$ python -q
>>> import numpy as np
>>> np.set_printoptions(suppress=True, linewidth=160)
>>> F = np.load("arr.npy")
>>> print(F)
[[ 2  2  3 -4]
 [-8 -2  9 -8]
 [-9  1  9 -3]]
>>> x0 = np.array([0, 0, -2, -2])
>>> np.sign((F @ x0).round(6))
array([ 1, -1, -1])
>>> np.einsum("ij,j->i", F, x0)
array([  2,  -2, -12])
>>> F * x0
array([[  0,   0,  -6,   8],
       [  0,   0, -18,  16],
       [  0,   0, -18,   6]])
>>> (F * x0).sum(axis=1)
array([  2,  -2, -12])
>>> print(F @ np.ones(4))
[ 3. -9. -2.]
>>> F @ x0
array([  2,  -2, -12])
>>> F @ (2 * x0)
array([  4,  -4, -24])
>>> blk = np.stack([F, -3 * F, F[::-1]])
>>> blk.shape
(3, 3, 4)
>>> np.einsum("bij,cij->bc", blk, blk)
array([[  418, -1254,   259],
       [-1254,  3762,  -777],
       [  259,  -777,   418]])
>>> np.round(np.linalg.norm(blk, axis=(1, 2)), 3)
array([20.445, 61.335, 20.445])
>>> rng = np.random.default_rng(473923)
>>> A2 = F + rng.integers(-2, 3, (3, 1)) @ rng.integers(-2, 3, (1, 4))
>>> print(A2)
[[ 1  4  5 -3]
 [-7 -4  7 -9]
 [-7 -3  5 -5]]
>>> np.abs(A2 - F).sum(axis=1)
array([ 6,  6, 12])
>>> np.round(F.mean(axis=0), 3)
array([-5.   ,  0.333,  7.   , -5.   ])
>>> np.count_nonzero(F)
np.int64(12)
>>> F - F[0]
array([[  0,   0,   0,   0],
       [-10,  -4,   6,  -4],
       [-11,  -1,   6,   1]])
>>> F.sum(axis=0)
array([-15,   1,  21, -15])
>>> print(np.abs(F).max())
9
>>> C2 = F.T @ F
>>> (F @ F.T).shape
(3, 3)
>>> np.allclose(C2, C2.T)
True
>>> A2 = np.array([[-1, 2, -1, 2], [0, 1, 2, 2], [2, -1, 1, -1], [-1, 0, -1, 1]])
>>> m1 = np.triu(A2, 1)
>>> m1
array([[ 0,  2, -1,  2],
       [ 0,  0,  2,  2],
       [ 0,  0,  0, -1],
       [ 0,  0,  0,  0]])
>>> x0 = np.array([-2, -3, 3, -1])
>>> m1 @ x0
array([-11,   4,   1,   0])
>>> M = np.loadtxt("x.csv", delimiter=",")
>>> M
array([[1., 0., 0.],
       [0., 1., 0.],
       [0., 0., 1.]])
>>> r0 = np.array([4, 2, -9])
>>> A2 = M + np.outer(r0, np.eye(3)[2])
>>> A2
array([[ 1.,  0.,  4.],
       [ 0.,  1.,  2.],
       [ 0.,  0., -8.]])
>>> lab = rng.permutation(3)
>>> A2 = M[:, lab] * rng.choice([-1, 1], 3)
>>> A2
array([[0., 0., 1.],
       [1., 0., 0.],
       [0., 1., 0.]])
>>> left, _, vt = np.linalg.svd(M.T @ A2)
>>> print(np.round(np.linalg.lstsq(M, A2)[0], 3))
[[0. 0. 1.]
 [1. 0. 0.]
 [0. 1. 0.]]
>>> left @ vt
array([[0., 0., 1.],
       [1., 0., 0.],
       [0., 1., 0.]])
>>> lab = rng.permutation(3)
>>> lab
array([1, 0, 2])
>>> A2 = M[lab][:, lab]
>>> np.diag(A2)
array([1., 1., 1.])
>>> Lm = np.linalg.cholesky(M)
>>> M / np.sqrt(np.outer(np.diag(M), np.diag(M)))
array([[1., 0., 0.],
       [0., 1., 0.],
       [0., 0., 1.]])
>>> print(Lm)
[[1. 0. 0.]
 [0. 1. 0.]
 [0. 0. 1.]]
>>> np.diag(Lm) ** 2
array([1., 1., 1.])
>>> np.prod(np.diag(Lm)) ** 2, np.round(np.linalg.det(M), 3)
(np.float64(1.0), np.float64(1.0))
>>> np.linalg.eigvalsh(M).min() > 0
np.True_
>>> J = np.array([[3.0, 0.0, 0.0], [0.0, 3.0, 0.0], [0.0, 0.0, 3.0]])
>>> J
array([[3., 0., 0.],
       [0., 3., 0.],
       [0., 0., 3.]])
>>> np.trace(J)
np.float64(9.0)
>>> np.allclose(J @ J.T, J.T @ J)
True
>>> np.allclose(J, J.T)
True
>>> J @ J
array([[9., 0., 0.],
       [0., 9., 0.],
       [0., 0., 9.]])
>>> round(np.linalg.det(J), 3)
np.float64(27.0)
>>> data = np.loadtxt("run18.csv", delimiter=",")
>>> data
array([[-2., -2., -2.],
       [-2., -4., -4.],
       [-2., -4., -6.]])
>>> w, evecs = np.linalg.eigh(data)
>>> x0 = np.array([3, 3, 2])
>>> np.round(evecs * np.abs(w) @ evecs.T, 3)
array([[2., 2., 2.],
       [2., 4., 4.],
       [2., 4., 6.]])
>>> x0 @ data @ x0
np.float64(-186.0)
>>> np.abs(data).sum(axis=1).max(), round(float(np.abs(w).max()), 3)
(np.float64(12.0), 10.098)
>>> print(evecs * np.maximum(w, 0) @ evecs.T)
[[0. 0. 0.]
 [0. 0. 0.]
 [0. 0. 0.]]
>>> print(np.round(x0 @ data @ x0 / (x0 @ x0), 3), round(w[0], 3), np.round(w[-1], 3))
-8.455 -10.098 -0.616
>>> x0 = np.array([-2, -4, 3])
>>> h1 = np.maximum(J @ x0, 0)
>>> np.round(np.tanh(J @ x0), 3)
array([-1., -1.,  1.])
>>> J.T @ h1
array([ 0.,  0., 27.])
>>> np.maximum(J @ x0, 0) - np.maximum(-J @ x0, 0)
array([ -6., -12.,   9.])
>>> np.maximum(J @ (3 * x0), 0)
array([ 0.,  0., 27.])
>>> x0 = np.array([3, -3, 0])
>>> rhs = data @ x0
>>> rhs
array([0., 6., 6.])
>>> np.round(np.linalg.solve(data, -2 * rhs), 3)
array([-6.,  6., -0.])
>>> np.round(np.linalg.solve(data.T, data[2]), 3)
array([-0., -0.,  1.])
>>> np.round(np.linalg.solve(data, rhs), 3)
array([ 3., -3., -0.])
>>> E = np.load("case17.npy")
>>> E
array([[ 2, -1, -1],
       [ 1, -2, -2],
       [-1, -4, -4]])
>>> print(F[2] @ F[1])
175
>>> round(np.linalg.norm(F) ** 2 / np.linalg.norm(F, 2) ** 2, 3)
np.float64(1.116)
>>> print(np.linalg.norm(F, axis=1).argmax())
1
>>> np.round(np.linalg.norm(F, 1), 3), round(float(np.linalg.norm(F, np.inf)), 3)
(np.float64(21.0), 27.0)
>>> print(round(np.linalg.norm(F[2], 1), 3), np.round(np.linalg.norm(F[2], np.inf), 3))
22.0 9.0
>>> hat = np.triu(np.array([[-3, 1, -1], [1, -2, -3], [3, 2, -2]]), 1) + np.eye(3)
>>> A2 = hat @ M @ np.linalg.inv(hat)
>>> np.linalg.matrix_rank(A2)
np.int64(3)
>>> print(hat @ M - M @ hat)
[[0. 0. 0.]
 [0. 0. 0.]
 [0. 0. 0.]]
>>> np.round(E @ np.linalg.pinv(E) @ E, 3)
array([[ 2., -1., -1.],
       [ 1., -2., -2.],
       [-1., -4., -4.]])
>>> np.abs(np.diag(np.linalg.qr(E)[1])) > 1e-9
array([ True,  True, False])
>>> W0 = np.loadtxt("a.csv", delimiter=",")
>>> W0
array([[-1.,  1.,  1.,  1.],
       [ 1., -1.,  1.,  1.],
       [ 1.,  1., -1.,  1.],
       [ 1.,  1.,  1., -1.]])
>>> [round(float(np.linalg.det(W0[:i, :i])), 2) + 0 for i in range(1, 5)]
[-1.0, 0.0, 4.0, -16.0]
